>>> import numpy as np
>>> import numpy.linalg as la
>>> np.set_printoptions(suppress=True, linewidth=160)
>>> def rd(a):
...     return np.round(a, 4) + 0
... 
>>> m1 = np.array([[8, -1, -8, -3, -5],
...     [-1, -4, -3, 13, -1],
...     [-8, -3, 12, 4, -7],
...     [-3, 13, 4, 0, 7],
...     [-5, -1, -7, 7, 6]])
>>> vals, vecs = la.eigh(m1)
>>> x = np.array([1, -1, -2, 2, 2])
>>> x @ m1 @ x
np.int64(98)
>>> (np.sign(vecs[:, -1].round(6)) == np.sign(vecs[0, -1].round(6))).astype(int)
array([1, 0, 0, 0, 1])
>>> np.abs(m1).sum(axis=1).max(), rd(np.abs(vals).max())
(np.int64(34), np.float64(19.6836))
>>> rd(la.eigvals(m1))
array([-18.0758,  -2.8949,   6.6288,  19.6836,  16.6583])
>>> A = np.load("w.npy")
>>> A
array([[ 5.2104, 19.6081, 17.8489,  2.9139, 12.6766,  1.4657],
       [ 6.85  , 21.0232, 15.9704,  2.2928, 11.8017,  2.7918],
       [ 5.2773, 23.1165, 17.7474,  1.5595, 13.0688,  3.5724],
       [ 6.3985, 22.4322, 16.9591,  3.9676, 10.2624,  5.4855],
       [ 6.1086, 21.3476, 18.3186,  3.1373, 10.9773,  1.9961],
       [ 7.8259, 20.7136, 18.8755,  1.3282, 11.2467,  3.7411],
       [ 5.4522, 21.4123, 17.5024,  1.3344, 10.7172,  1.4347],
       [ 7.1179, 22.4958, 18.5191,  4.8052, 12.1555,  2.6644],
       [ 4.5665, 18.7893, 16.9469,  3.1337, 11.7453,  1.969 ],
       [ 5.5504, 21.604 , 17.0209,  5.8916, 10.9773,  2.53  ],
       [ 7.5153, 18.7819, 18.625 ,  5.1027, 13.2674,  1.2076],
       [ 7.6535, 21.1084, 19.0668,  4.2375, 12.5958,  1.7587]])
>>> dist = la.norm(A[:, None] - A[None], axis=-1)
>>> dist.mean(axis=1).argmax()
np.int64(3)
>>> rd(dist[:5, :5])
array([[0.    , 3.3361, 4.3301, 5.7686, 2.6967],
       [3.3361, 0.    , 3.5729, 3.9493, 2.8627],
       [4.3301, 3.5729, 0.    , 4.4364, 3.6735],
       [5.7686, 3.9493, 4.4364, 0.    , 4.0602],
       [2.6967, 2.8627, 3.6735, 4.0602, 0.    ]])
>>> rd(la.norm(A, axis=1))
array([30.0257, 29.938 , 32.6064, 31.3513, 31.0312, 31.4457, 30.2199, 32.8272, 28.5085, 30.8036, 30.9782, 32.3634])
>>> dist[6].round(6).argsort(kind="stable")[:4]
array([6, 4, 1, 0])
>>> (dist + 1e9 * np.eye(12)).round(6).argmin(axis=1)
array([ 8,  4,  1,  9,  6,  4,  4, 11,  0,  7, 11,  7])
>>> la.matrix_rank(A, rtol=0.1)
np.int64(1)
>>> rd(np.abs(la.svd(A)[2][-1]))
array([0.4964, 0.345 , 0.6294, 0.0557, 0.1813, 0.4498])
>>> np.argsort(-la.norm(A, axis=0).round(6), kind="stable")[:3]
array([1, 2, 4])
>>> rd(la.norm(A, 2) / la.norm(A))
np.float64(0.9965)
>>> x = np.array([-2, 4, 1, 4, 3, 4])
>>> y = A @ x
>>> rd(la.solve(A.T @ A, A.T @ y))
array([-2.,  4.,  1.,  4.,  3.,  4.])
>>> rd(y)
array([141.4087, 142.1067, 159.3928, 162.4905, 144.9573, 140.0954, 135.4752, 160.6114, 138.6178, 158.9544, 143.7654, 149.9656])
>>> rng = np.random.default_rng(127)
>>> y = y + 0.05 * rng.normal(size=12)
>>> rd(y)
array([141.3281, 142.0151, 159.4157, 162.4663, 144.8715, 140.1759, 135.5315, 160.5478, 138.6047, 158.9194, 143.7894, 149.9432])
>>> b, *_ = la.lstsq(A, y)
>>> rd(la.norm(y - A @ b))
np.float64(0.1539)
>>> b.round()
array([-2.,  4.,  1.,  4.,  3.,  4.])
>>> rd(A.T @ (y - A @ b))
array([0., 0., 0., 0., 0., 0.])
>>> Ac = A - A.mean(axis=0)
>>> vecs = la.svd(Ac)[2][:1]
>>> B = Ac - Ac @ vecs.T @ vecs
>>> rd(B.std(axis=0))
array([1.0408, 0.794 , 0.8454, 1.2784, 0.7837, 0.6897])
>>> rd(np.cov(Ac @ vecs.T, rowvar=False))
np.float64(3.1805)
>>> rd(la.norm(B) / la.norm(Ac))
np.float64(0.7991)
>>> la.norm(B, axis=1).round(6).argmax()
np.int64(9)
>>> J = np.load("arr.npy")
>>> J
array([[ 0.4032,  0.2036, -2.6784, -0.9955, -0.7742, -0.1834, -1.4842,  0.4459, -1.1461,  0.9093],
       [-0.4433,  0.0224,  0.4352,  0.667 , -0.3428, -0.1264,  0.7066,  0.6686,  0.0082,  0.1123],
       [-0.0616,  0.0228,  2.2755,  0.5487,  0.8585,  0.3934,  0.8087, -0.6977,  0.9855, -1.0255],
       [-0.298 ,  0.2216, -0.0242,  0.5148, -0.5638, -0.1796,  0.275 ,  0.8215, -0.3162,  0.1314],
       [-1.1815, -0.2069,  6.4437,  2.7883,  1.3937,  0.3857,  3.7227, -0.3426,  2.48  , -2.1391],
       [-0.0309,  0.0062, -0.006 ,  0.0461, -0.0454, -0.0223,  0.0274,  0.0594, -0.024 ,  0.0194]])
>>> u = np.array([6, 4])
>>> rd(np.convolve(J[3], u))
array([-1.788 ,  0.1376,  0.7412,  2.992 , -1.3236, -3.3328,  0.9316,  6.029 ,  1.3888, -0.4764,  0.5256])
>>> rd(np.polyval(u, J[3]))
array([2.212 , 5.3296, 3.8548, 7.0888, 0.6172, 2.9224, 5.65  , 8.929 , 2.1028, 4.7884])
>>> rd(np.cross(J[3, :3], J[1, :3]))
array([0.097 , 0.1404, 0.0916])
